$ ipython --no-banner

In [1]: import numpy as np

In [2]: import numpy.linalg as la

In [3]: np.set_printoptions(suppress=True, linewidth=160)

In [4]: F = np.loadtxt("m.csv", delimiter=",")

In [5]: F
Out[5]: 
array([[ 0.91 ,  0.388, -0.834, -0.999,  0.999,  0.629,  0.   ,  0.994, -0.914, -0.119, -0.07 , -0.999, -0.982,  0.774,  1.   ],
       [ 0.544,  0.235, -0.778, -0.989,  0.993,  0.197,  0.3  ,  0.988, -0.941, -0.01 ,  0.04 , -0.974, -0.658,  0.641,  0.999],
       [ 0.774,  0.405,  0.363, -0.926,  0.711,  0.753, -0.77 , -0.972,  0.744,  0.397,  0.05 , -0.778, -0.804, -0.254,  0.89 ],
       [ 0.876, -0.02 ,  0.537,  0.363, -0.617,  0.675, -0.629, -0.845,  0.978, -0.446, -0.363, -0.945, -0.994, -0.06 ,  0.8  ],
       [ 0.617, -0.405,  0.949,  0.994, -0.992,  0.149, -0.74 , -0.96 ,  0.998, -0.845, -0.544, -0.05 , -0.983, -0.03 , -0.92 ],
       [ 0.93 , -0.226,  0.872,  0.948, -0.97 ,  0.711, -0.797, -0.97 ,  0.999, -0.762, -0.572, -0.946, -0.999, -0.129,  0.226],
       [-0.664, -0.336,  0.998,  0.929, -0.04 , -0.885, -0.941, -0.558,  0.664, -0.97 , -0.405,  0.991,  0.915,  0.892, -0.726],
       [ 0.149,  0.   ,  0.04 ,  0.947, -0.994,  0.629, -0.11 , -0.998,  0.979,  0.701,  0.08 ,  0.658, -0.454, -0.901, -0.999],
       [-0.845, -0.551,  0.919,  0.793,  0.881, -0.973,  0.   ,  1.   , -0.955, -0.983, -0.414,  0.879,  0.925,  0.978,  0.89 ],
       [ 0.706, -0.414, -0.139,  0.919, -0.84 ,  0.119,  0.363,  0.915,  0.883, -0.77 , -0.493, -0.965, -0.995,  0.336,  0.793],
       [-0.03 , -0.749,  1.   ,  1.   , -1.   , -0.696, -0.951, -0.997,  1.   , -0.991, -0.774,  0.986, -0.934,  0.363, -1.   ],
       [-0.735, -0.388,  0.851,  0.973, -0.862, -0.766, -0.149,  0.139,  0.31 , -0.726, -0.188,  0.965,  0.845,  0.371, -0.975],
       [ 0.721,  0.388, -0.89 , -0.957,  0.701,  0.804,  0.254, -0.47 , -0.129,  0.811,  0.226, -0.956, -0.843, -0.572,  0.923],
       [ 0.735,  0.197, -0.98 , -0.996,  0.997,  0.354,  0.814,  1.   , -0.986,  0.129,  0.02 , -0.999, -0.947,  0.686,  1.   ],
       [ 0.422, -0.291,  0.235,  0.291,  0.515, -0.345,  0.09 ,  0.985, -0.03 , -0.843, -0.397, -0.887, -0.92 ,  0.77 ,  0.979],
       [-0.03 , -0.197,  0.89 ,  0.96 , -0.959, -0.06 , -0.635, -0.972,  0.961, -0.454, -0.217,  0.821, -0.245, -0.245, -0.978],
       [ 0.972, -0.08 ,  0.856,  0.827, -0.945,  0.864, -0.872, -0.99 ,  0.999, -0.67 , -0.565, -0.985, -1.   , -0.245,  0.731],
       [ 0.797, -0.478, -0.686,  0.327,  0.658, -0.245,  0.731,  1.   , -0.254, -0.93 , -0.592, -0.999, -0.999,  0.887,  1.   ],
       [-0.997, -0.762,  0.912,  0.998, -0.544, -0.998,  0.749,  1.   , -0.994, -0.973, -0.178,  1.   ,  1.   ,  0.949, -0.997],
       [-0.508, -0.119, -0.744,  0.139,  0.06 , -0.371,  0.735,  0.932, -0.843,  0.207,  0.119,  0.159,  0.641,  0.01 , -0.245],
       [ 0.611,  0.77 , -0.793, -1.   ,  1.   ,  0.757, -0.53 , -0.178, -0.987,  0.898,  0.551, -0.917,  0.721,  0.149,  1.   ],
       [-0.598, -0.1  ,  0.565,  0.925, -0.952, -0.197, -0.168, -0.966,  0.701,  0.264,  0.1  ,  0.965,  0.854, -0.578, -0.997],
       [ 0.903, -0.47 , -0.235,  0.907, -0.782,  0.319,  0.363,  0.98 ,  0.947, -0.887, -0.635, -0.997, -1.   ,  0.551,  0.986],
       [ 0.405, -0.1  , -0.675, -0.04 ,  0.05 ,  0.178,  0.515,  0.883, -0.1  , -0.09 , -0.119, -0.89 , -0.864,  0.09 ,  0.827],
       [-0.934, -0.168,  0.617,  0.03 ,  0.854, -0.919,  0.159,  0.967, -0.984, -0.565,  0.149,  0.988,  0.998,  0.766, -0.523],
       [-0.976, -0.03 ,  0.862,  0.53 ,  0.178, -0.901, -0.282, -0.558, -0.941,  0.01 ,  0.371,  1.   ,  1.   ,  0.235, -0.997],
       [ 0.993,  0.68 , -0.984, -0.996,  0.397,  0.996, -0.07 , -0.995,  0.963,  0.977,  0.226, -1.   , -1.   , -0.947,  0.995],
       [ 0.647,  0.119, -0.943,  0.446, -0.963,  0.856,  0.68 , -0.932,  0.879,  0.892,  0.159, -0.887, -0.95 , -0.922, -0.894],
       [-0.291,  0.06 , -0.954, -0.793,  0.762, -0.07 ,  0.862,  0.982, -0.963,  0.598,  0.254, -0.664,  0.462, -0.07 ,  0.774],
       [ 0.178,  0.03 , -0.159, -0.226,  0.159,  0.129,  0.03 ,  0.119,  0.01 ,  0.04 , -0.01 , -0.38 , -0.327,  0.   ,  0.405],
       [-0.975, -0.168, -0.949, -0.952,  0.999, -0.969,  0.967,  1.   , -1.   , -0.217,  0.388,  0.804,  1.   ,  0.92 ,  0.977],
       [-0.282,  0.716, -0.933, -0.998,  0.952,  0.757,  0.168, -0.982, -0.953,  0.989,  0.735,  0.544,  0.987, -0.874, -0.336],
       [-0.962, -0.598,  0.965,  0.998, -0.948, -0.963, -0.08 ,  0.647, -0.188, -0.907, -0.226,  0.999,  0.994,  0.658, -0.999],
       [-0.01 ,  0.178, -0.159,  0.894, -0.995,  0.749, -0.149, -1.   ,  0.976,  0.909,  0.291,  0.869,  0.226, -0.962, -1.   ],
       [ 0.917, -0.664,  0.967,  0.96 ,  0.03 , -0.53 , -0.68 ,  0.998,  0.972, -0.998, -0.856, -0.996, -1.   ,  0.98 ,  1.   ],
       [ 0.53 ,  0.01 ,  0.726,  0.501, -0.658,  0.388, -0.664, -0.944,  0.933, -0.264, -0.188, -0.188, -0.811, -0.159, -0.319],
       [-0.658, -0.235,  0.43 ,  0.988, -0.993, -0.217,  0.129, -0.972,  0.856,  0.3  ,  0.06 ,  0.974,  0.789, -0.731, -1.   ],
       [-0.951, -0.31 , -0.38 ,  0.178,  0.851, -0.941,  0.814,  0.999, -0.997, -0.501,  0.159,  0.954,  0.997,  0.782, -0.168],
       [ 0.995, -0.168,  0.894,  0.67 , -0.774,  0.896, -0.912, -0.874,  1.   , -0.923, -0.749, -1.   , -1.   ,  0.414,  0.998],
       [ 0.782, -0.422,  0.995,  0.982, -0.9  , -0.129, -0.945, -0.854,  0.998, -0.979, -0.701, -0.414, -0.993,  0.749,  0.422],
       [ 0.74 , -0.611,  0.876,  0.998, -0.992, -0.09 , -0.345,  0.282,  0.996, -0.955, -0.701, -0.848, -0.999,  0.446, -0.3  ]])

In [6]: Xs = F - F.mean(axis=0)

In [7]: vecs = la.svd(Xs)[2][:3]

In [8]: Y = Xs - Xs @ vecs.T @ vecs

In [9]: np.round((Xs @ vecs.T).std(axis=0), 3)
Out[9]: array([1.677, 1.619, 1.238])

In [10]: np.round(np.cov(Xs @ vecs.T, rowvar=False), 3) + 0
Out[10]: 
array([[2.882, 0.   , 0.   ],
       [0.   , 2.685, 0.   ],
       [0.   , 0.   , 1.571]])

In [11]: round(la.norm(Y) / la.norm(Xs), 3)
Out[11]: np.float64(0.344)

In [12]: np.round(np.diag(vecs.T @ vecs), 3)
Out[12]: array([0.19 , 0.068, 0.193, 0.208, 0.19 , 0.171, 0.068, 0.341, 0.238, 0.257, 0.08 , 0.276, 0.268, 0.203, 0.251])

In [13]: A = np.load("arr.npy")

In [14]: A.round(3)
Out[14]: 
array([[-0.391, -0.302,  0.031, -0.025, -0.4  ,  0.359, -0.361, -0.191,  0.505,  0.062,  0.199],
       [ 0.495, -0.013,  0.671,  0.044, -0.169,  0.268,  0.124, -0.165,  0.127,  0.234, -0.298],
       [-0.365, -0.178, -0.077,  0.581,  0.216, -0.007, -0.004, -0.199, -0.025,  0.112, -0.627],
       [ 0.026, -0.001,  0.032, -0.107, -0.587, -0.495, -0.146,  0.154,  0.072, -0.396, -0.436],
       [-0.052,  0.564, -0.304, -0.065, -0.233,  0.452, -0.094,  0.377, -0.031,  0.281, -0.306],
       [ 0.052, -0.001,  0.204,  0.058,  0.067, -0.265, -0.77 ,  0.093, -0.327,  0.403,  0.085],
       [ 0.156,  0.058, -0.237, -0.431,  0.356, -0.287, -0.092, -0.18 ,  0.568,  0.297, -0.264],
       [ 0.443, -0.449, -0.491, -0.156, -0.114,  0.286, -0.163, -0.26 , -0.336, -0.069, -0.173],
       [ 0.365, -0.197, -0.061,  0.366,  0.257,  0.127, -0.22 ,  0.578,  0.383, -0.279,  0.031],
       [ 0.234,  0.557, -0.115,  0.341, -0.004,  0.007, -0.268, -0.537,  0.121, -0.334,  0.142],
       [ 0.234, -0.069, -0.307,  0.425, -0.394, -0.316,  0.276,  0.016,  0.133,  0.499,  0.259]])

In [15]: x0 = np.array([3, 2, 1, 2, 4, 3, 4, 1, 5, 3, 3])

In [16]: round(la.det(A), 3)
Out[16]: np.float64(1.0)

In [17]: np.round(A.T @ (A @ x0), 3)
Out[17]: array([3., 2., 1., 2., 4., 3., 4., 1., 5., 3., 3.])

In [18]: np.round(la.inv(A), 3)
Out[18]: 
array([[-0.391,  0.495, -0.365,  0.026, -0.052,  0.052,  0.156,  0.443,  0.365,  0.234,  0.234],
       [-0.302, -0.013, -0.178, -0.001,  0.564, -0.001,  0.058, -0.449, -0.197,  0.557, -0.069],
       [ 0.031,  0.671, -0.077,  0.032, -0.304,  0.204, -0.237, -0.491, -0.061, -0.115, -0.307],
       [-0.025,  0.044,  0.581, -0.107, -0.065,  0.058, -0.431, -0.156,  0.366,  0.341,  0.425],
       [-0.4  , -0.169,  0.216, -0.587, -0.233,  0.067,  0.356, -0.114,  0.257, -0.004, -0.394],
       [ 0.359,  0.268, -0.007, -0.495,  0.452, -0.265, -0.287,  0.286,  0.127,  0.007, -0.316],
       [-0.361,  0.124, -0.004, -0.146, -0.094, -0.77 , -0.092, -0.163, -0.22 , -0.268,  0.276],
       [-0.191, -0.165, -0.199,  0.154,  0.377,  0.093, -0.18 , -0.26 ,  0.578, -0.537,  0.016],
       [ 0.505,  0.127, -0.025,  0.072, -0.031, -0.327,  0.568, -0.336,  0.383,  0.121,  0.133],
       [ 0.062,  0.234,  0.112, -0.396,  0.281,  0.403,  0.297, -0.069, -0.279, -0.334,  0.499],
       [ 0.199, -0.298, -0.627, -0.436, -0.306,  0.085, -0.264, -0.173,  0.031,  0.142,  0.259]])

In [19]: 11 - la.matrix_rank(A - np.eye(11), tol=1e-8)
Out[19]: np.int64(1)

In [20]: np.round(np.abs(la.eigvals(A)), 3)
Out[20]: array([1., 1., 1., 1., 1., 1., 1., 1., 1., 1., 1.])

In [21]: round(la.norm(x0), 3), round(la.norm(A @ x0), 3)
Out[21]: (np.float64(10.149), np.float64(10.149))

In [22]: print(np.round(np.sort(np.abs(np.degrees(np.angle(la.eigvals(A))))), 3))
[  0.     53.843  53.843  59.006  59.006 115.272 115.272 138.451 138.451 173.753 173.753]

In [23]: def softmax(z):
    ...:     e = np.exp(z - z.max(axis=-1, keepdims=True))
    ...:     return e / e.sum(axis=-1, keepdims=True)
    ...: 

In [24]: np.round(softmax(A).sum(axis=1), 3)
Out[24]: array([1., 1., 1., 1., 1., 1., 1., 1., 1., 1., 1.])

In [25]: np.round(softmax(A[8]), 3)
Out[25]: array([0.112, 0.064, 0.073, 0.112, 0.1  , 0.088, 0.062, 0.138, 0.114, 0.059, 0.08 ])

In [26]: att = A @ A.T / np.sqrt(11)

In [27]: np.round(softmax(att), 3)
Out[27]: 
array([[0.119, 0.088, 0.088, 0.088, 0.088, 0.088, 0.088, 0.088, 0.088, 0.088, 0.088],
       [0.088, 0.119, 0.088, 0.088, 0.088, 0.088, 0.088, 0.088, 0.088, 0.088, 0.088],
       [0.088, 0.088, 0.119, 0.088, 0.088, 0.088, 0.088, 0.088, 0.088, 0.088, 0.088],
       [0.088, 0.088, 0.088, 0.119, 0.088, 0.088, 0.088, 0.088, 0.088, 0.088, 0.088],
       [0.088, 0.088, 0.088, 0.088, 0.119, 0.088, 0.088, 0.088, 0.088, 0.088, 0.088],
       [0.088, 0.088, 0.088, 0.088, 0.088, 0.119, 0.088, 0.088, 0.088, 0.088, 0.088],
       [0.088, 0.088, 0.088, 0.088, 0.088, 0.088, 0.119, 0.088, 0.088, 0.088, 0.088],
       [0.088, 0.088, 0.088, 0.088, 0.088, 0.088, 0.088, 0.119, 0.088, 0.088, 0.088],
       [0.088, 0.088, 0.088, 0.088, 0.088, 0.088, 0.088, 0.088, 0.119, 0.088, 0.088],
       [0.088, 0.088, 0.088, 0.088, 0.088, 0.088, 0.088, 0.088, 0.088, 0.119, 0.088],
       [0.088, 0.088, 0.088, 0.088, 0.088, 0.088, 0.088, 0.088, 0.088, 0.088, 0.119]])

In [28]: rng = np.random.default_rng(745)

In [29]: labels = rng.permutation(11)

In [30]: labels
Out[30]: array([ 9,  4,  8,  1,  7,  5,  0, 10,  3,  2,  6])

In [31]: Y = A[labels][:, labels]

In [32]: np.round(np.sort(np.abs(la.eigvals(Y))), 3)
Out[32]: array([1., 1., 1., 1., 1., 1., 1., 1., 1., 1., 1.])

In [33]: Y.round(3)
Out[33]: 
array([[-0.334, -0.004,  0.121,  0.557, -0.537,  0.007,  0.234,  0.142,  0.341, -0.115, -0.268],
       [ 0.281, -0.233, -0.031,  0.564,  0.377,  0.452, -0.052, -0.306, -0.065, -0.304, -0.094],
       [-0.279,  0.257,  0.383, -0.197,  0.578,  0.127,  0.365,  0.031,  0.366, -0.061, -0.22 ],
       [ 0.234, -0.169,  0.127, -0.013, -0.165,  0.268,  0.495, -0.298,  0.044,  0.671,  0.124],
       [-0.069, -0.114, -0.336, -0.449, -0.26 ,  0.286,  0.443, -0.173, -0.156, -0.491, -0.163],
       [ 0.403,  0.067, -0.327, -0.001,  0.093, -0.265,  0.052,  0.085,  0.058,  0.204, -0.77 ],
       [ 0.062, -0.4  ,  0.505, -0.302, -0.191,  0.359, -0.391,  0.199, -0.025,  0.031, -0.361],
       [ 0.499, -0.394,  0.133, -0.069,  0.016, -0.316,  0.234,  0.259,  0.425, -0.307,  0.276],
       [-0.396, -0.587,  0.072, -0.001,  0.154, -0.495,  0.026, -0.436, -0.107,  0.032, -0.146],
       [ 0.112,  0.216, -0.025, -0.178, -0.199, -0.007, -0.365, -0.627,  0.581, -0.077, -0.004],
       [ 0.297,  0.356,  0.568,  0.058, -0.18 , -0.287,  0.156, -0.264, -0.431, -0.237, -0.092]])

In [34]: u, v = A[7], A[2]

In [35]: np.round(u @ v, 3)
Out[35]: np.float64(-0.0)

In [36]: p = (u @ v) / (u @ u) * u

In [37]: p.round(3) + 0
Out[37]: array([0., 0., 0., 0., 0., 0., 0., 0., 0., 0., 0.])

In [38]: np.round((v - p) @ u, 3)
Out[38]: np.float64(0.0)

In [39]: np.round(la.norm(u + v) ** 2 + la.norm(u - v) ** 2, 3)
Out[39]: np.float64(4.0)
